$ python -q
>>> import numpy as np
>>> import numpy.linalg as la
>>> np.set_printoptions(suppress=True, linewidth=200)
>>> data = np.diag(3 * np.array([0, 0, -3])) + np.array([[-1, -9, -1], [-7, 8, -3], [3, 2, -2]])
>>> data
array([[ -1,  -9,  -1],
       [ -7,   8,  -3],
       [  3,   2, -11]])
>>> left, sig, VT = la.svd(data, full_matrices=False)
>>> left.shape, sig.shape, VT.shape
((3, 3), (3,), (3, 3))
>>> np.abs(left[:, 0]).round(6).argmax()
np.int64(1)
>>> (sig > 1e-8).sum()
np.int64(3)
>>> np.round(np.abs(VT[0]), 1)
array([0.2, 0.8, 0.5])
>>> r0 = np.array([3, 4, -1])
>>> Y = data + np.outer(r0, np.eye(3)[1])
>>> round(float(la.det(Y) / la.det(data)), 1), np.round(1 + la.solve(data, r0)[1], 1)
(0.8, np.float64(0.8))
>>> la.matrix_rank(la.inv(Y) - la.inv(data), tol=1e-8)
np.int64(1)
>>> la.matrix_rank(Y - data)
np.int64(1)
>>> rng = np.random.default_rng(65841)
>>> labels = rng.permutation(3)
>>> labels
array([2, 0, 1])
>>> Y = data[labels][:, labels]
>>> np.trace(Y)
np.int64(-4)
>>> np.round(la.det(Y), 1), np.round(la.det(data[labels]), 1)
(np.float64(894.0), np.float64(894.0))
>>> np.diag(Y)
array([-11,  -1,   8])
>>> np.allclose(Y, data)
False
>>> m1 = np.array([[-1.0, 0.2, -0.8, 0.4],
...     [-3.0, -1.1, -0.7, 2.6],
...     [-3.0, -0.9, 0.8, 0.1]])
>>> round(float(la.norm(m1[2], 1)), 1), np.round(la.norm(m1[2], np.inf), 1)
(4.8, np.float64(3.0))
>>> round(float(m1[2] @ m1[1]), 1)
9.7
>>> round(float(la.norm(m1) ** 2 / la.norm(m1, 2) ** 2), 1)
1.2
>>> M = np.diag(10 * np.array([-1, -2, -1, 3])) + np.array([[3, 2, 1, 0], [2, 0, 0, 0], [0, 0, 2, 3], [3, 0, 0, 1]])
>>> M
array([[ -7,   2,   1,   0],
       [  2, -20,   0,   0],
       [  0,   0,  -8,   3],
       [  3,   0,   0,  31]])
>>> G = M.T @ M
>>> np.round(la.svd(M, compute_uv=False) ** 2, 1)
array([980.1, 412. ,  65.2,  43.7])
>>> np.diag(G)
array([ 62, 404,  65, 970])
>>> np.round(la.eigvalsh(G)[::-1], 1)
array([980.1, 412. ,  65.2,  43.7])
>>> ev, evecs = la.eig(M)
>>> np.round(np.sort(la.eigvals(M.T)), 1)
array([-20.3,  -7.8,  -6.9,  31. ])
>>> np.round(np.prod(ev), 1)
np.float64(-33908.0)
>>> np.round(M @ evecs[:, 0] - ev[0] * evecs[:, 0], 1) + 0
array([0., 0., 0., 0.])
>>> np.round(np.sort(la.eigvals(la.inv(M))), 1) + 0
array([-0.1, -0.1,  0. ,  0. ])
>>> K = np.loadtxt("case9.csv", delimiter=",")
>>> K
array([[ 0.,  0.,  0.],
       [ 0.,  0.,  0.],
       [ 3.,  0.,  1.],
       [ 3.,  0.,  1.],
       [ 0.,  0.,  0.],
       [ 0.,  0.,  0.],
       [ 0.,  0.,  0.],
       [-3.,  1., -2.],
       [ 0.,  0.,  0.],
       [ 3.,  0.,  1.],
       [ 0.,  0.,  0.],
       [ 0.,  1.,  0.],
       [-3.,  1., -2.],
       [ 0.,  0.,  0.],
       [ 0.,  0.,  0.],
       [ 0.,  0.,  0.],
       [-6.,  2., -3.],
       [-6.,  2., -3.],
       [ 0.,  0.,  0.]])
>>> # row 1 repeats row 0
>>> vec = np.array([2, 1, 1])
>>> rhs = K @ vec
>>> c, lr = np.zeros(3), 1 / la.norm(K, 2) ** 2
>>> for i in range(30):
...     c -= lr * K.T @ (K @ c - rhs)
...     if i % 10 == 0: print(i, round(la.norm(K @ c - rhs), 1))
... 
0 2.5
10 2.0
20 1.6
>>> c.round(1)
array([1.9, 0.2, 0.7])
>>> round(la.cond(K), 1)
np.float64(17.7)
